% ipython --no-banner

In [1]: import numpy as np

In [2]: np.set_printoptions(precision=3, suppress=True, linewidth=200)

In [3]: K = np.array([[5.0, 0.0, 0.0, 0.0, 0.0, 0.0],
   ...:     [0.0, 5.0, 0.0, 0.0, 0.0, 0.0],
   ...:     [0.0, 0.0, 5.0, 4.0, 4.0, 4.0],
   ...:     [0.0, 0.0, 4.0, 5.0, 4.0, 4.0],
   ...:     [0.0, 0.0, 4.0, 4.0, 5.0, 4.0],
   ...:     [0.0, 0.0, 4.0, 4.0, 4.0, 5.0]])

In [4]: np.round(np.linalg.norm(K), 3)
Out[4]: np.float64(18.493)

In [5]: np.linalg.svd(K, compute_uv=False)
Out[5]: array([17.,  5.,  5.,  1.,  1.,  1.])

In [6]: np.linalg.matrix_rank(K)
Out[6]: np.int64(6)

In [7]: Q, vecs = np.linalg.qr(K[:, :3])[0], np.linalg.qr(K[:, 3:])[0]

In [8]: sigma = np.linalg.svd(Q.T @ vecs, compute_uv=False)

In [9]: (sigma > 0.9).sum()
Out[9]: np.int64(1)

In [10]: sigma.round(3) + 0
Out[10]: array([0.991, 0.   , 0.   ])

In [11]: evals, vecs = np.linalg.eigh(K)

In [12]: x = np.array([3, -2, 0, -1, 0, -2])

In [13]: x @ K @ x
Out[13]: np.float64(106.0)

In [14]: np.linalg.eigvalsh(K[1:, 1:])
Out[14]: array([ 1.,  1.,  1.,  5., 17.])

In [15]: np.abs(K).sum(axis=1).max(), round(np.abs(evals).max(), 3)
Out[15]: (np.float64(17.0), np.float64(17.0))

In [16]: M2 = np.array([[5, 5, 2],
    ...:     [-2, -3, -4],
    ...:     [5, -5, 4],
    ...:     [-5, 3, 1],
    ...:     [3, 3, 5],
    ...:     [3, -5, 4]])

In [17]: np.einsum("ij->j", K)
Out[17]: array([ 5.,  5., 17., 17., 17., 17.])

In [18]: np.linalg.matrix_rank(np.vstack([K, M2.T]))
Out[18]: np.int64(6)

In [19]: np.vstack([K, M2.T]).shape
Out[19]: (9, 6)

In [20]: C = np.sign(np.array([[-2, -1, -1, -3], [1, -1, 0, 3], [3, -2, 1, -1], [2, 1, 3, -1]]))

In [21]: M2 = (np.tril(C, -1) + np.eye(4)) @ (np.triu(C, 1) + np.eye(4))

In [22]: evals = np.array([-1, -2, 0, 0])

In [23]: F = np.rint(M2 * evals @ np.linalg.inv(M2)) + 0

In [24]: F
Out[24]: 
array([[ -6.,   6.,   2.,  -3.],
       [  0.,   0.,   0.,  -1.],
       [-12.,  12.,   4.,  -5.],
       [  0.,   0.,   0.,  -1.]])

In [25]: hat = np.triu(np.array([[0, 0, 1, 1], [0, 3, 0, 2], [2, 2, 3, 1], [1, 1, 1, 0]]), 1) + np.eye(4)

In [26]: M2 = hat @ F @ np.linalg.inv(hat)

In [27]: np.linalg.matrix_rank(M2)
Out[27]: np.int64(2)

In [28]: round(float(np.linalg.det(M2)), 3)
Out[28]: 0.0

In [29]: M = np.array([[1, 0], [2, 1]])

In [30]: Q, vecs = np.linalg.qr(M[:, :1])[0], np.linalg.qr(M[:, 1:])[0]

In [31]: sigma = np.linalg.svd(Q.T @ vecs, compute_uv=False)

In [32]: (sigma > 0.9).sum()
Out[32]: np.int64(0)

In [33]: rng = np.random.default_rng(803882)

In [34]: M2 = F + rng.integers(-2, 3, (4, 2)) @ rng.integers(-2, 3, (2, 4))

In [35]: M2
Out[35]: 
array([[ -4.,  10.,  -2.,  -3.],
       [  0.,   0.,   0.,  -1.],
       [-14.,  13.,   6.,  -6.],
       [  2.,  -1.,  -2.,   0.]])

In [36]: np.linalg.matrix_rank(M2 - F, tol=1e-8)
Out[36]: np.int64(2)

In [37]: np.einsum("ii->", M)
Out[37]: np.int64(2)

In [38]: round(float(np.linalg.det(M.T)), 3)
Out[38]: 1.0

In [39]: np.einsum("ij,ji->", M, M)
Out[39]: np.int64(2)

In [40]: u, g = M[0], M[1]

In [41]: u @ u
Out[41]: np.int64(1)

In [42]: p = (u @ g) / (u @ u) * u

In [43]: (g - p) @ u
Out[43]: np.float64(0.0)

In [44]: np.linalg.matrix_rank(np.outer(u, g))
Out[44]: np.int64(1)

In [45]: W0 = np.array([[-2.4, 0.1, -1.3, -0.8, -0.3, 0.0],
    ...:     [-0.6, -1.3, 2.2, 0.1, 1.2, -1.6],
    ...:     [1.1, -0.4, -0.9, -0.6, 0.1, -1.8],
    ...:     [1.4, -0.2, 1.3, 2.4, -0.1, 0.9],
    ...:     [0.2, -0.7, 0.4, -0.1, -0.3, -1.0],
    ...:     [0.5, -0.8, -0.7, 0.2, 0.4, 1.1]])

In [46]: W0
Out[46]: 
array([[-2.4,  0.1, -1.3, -0.8, -0.3,  0. ],
       [-0.6, -1.3,  2.2,  0.1,  1.2, -1.6],
       [ 1.1, -0.4, -0.9, -0.6,  0.1, -1.8],
       [ 1.4, -0.2,  1.3,  2.4, -0.1,  0.9],
       [ 0.2, -0.7,  0.4, -0.1, -0.3, -1. ],
       [ 0.5, -0.8, -0.7,  0.2,  0.4,  1.1]])

In [47]: W = np.array([[0, 3, 3, 1, 2, 0],
    ...:     [1, 2, 3, 0, 2, 2],
    ...:     [2, 3, 0, 2, 2, 1],
    ...:     [2, 2, 2, 1, 0, 0],
    ...:     [1, 0, 0, 0, 2, 2],
    ...:     [0, 1, 3, 3, 2, 0]])

In [48]: beta = np.array([2, 0, 1, 3, 3, 0])

In [49]: hid = np.maximum(W0 @ W + beta, 0)

In [50]: np.linalg.matrix_rank(hid)
Out[50]: np.int64(4)

In [51]: hid
Out[51]: 
array([[ 0. ,  0. ,  0. ,  0. ,  0. ,  0. ],
       [ 6.5,  0.8,  0. ,  2.1,  2.8,  2. ],
       [ 0. ,  0. ,  0. ,  0. ,  0. ,  0. ],
       [ 9.1, 13.4, 12.1, 12.1,  9.6,  0.7],
       [ 1.6,  0. ,  0. ,  0.9,  0.2,  0. ],
       [ 0.6,  0. ,  3.8,  5.6,  4. ,  0. ]])

In [52]: (hid > 0).mean(axis=0)
Out[52]: array([0.667, 0.333, 0.333, 0.667, 0.667, 0.333])

In [53]: (hid > 0).astype(int)
Out[53]: 
array([[0, 0, 0, 0, 0, 0],
       [1, 1, 0, 1, 1, 1],
       [0, 0, 0, 0, 0, 0],
       [1, 1, 1, 1, 1, 1],
       [1, 0, 0, 1, 1, 0],
       [1, 0, 1, 1, 1, 0]])

In [54]: C = np.array([[4, 8], [9, 0], [3, 1], [2, 1], [9, 9], [1, 5]])

In [55]: W @ C
Out[55]: 
array([[56, 22],
       [51, 39],
       [58, 41],
       [34, 19],
       [24, 36],
       [42, 24]])

In [56]: evals, vecs = np.linalg.eig(M)

In [57]: M @ vecs[:, 0] - evals[0] * vecs[:, 0]
Out[57]: array([0., 0.])

In [58]: np.prod(evals)
Out[58]: np.float64(1.0)

In [59]: np.sort(np.linalg.eigvals(M @ M))
Out[59]: array([1., 1.])
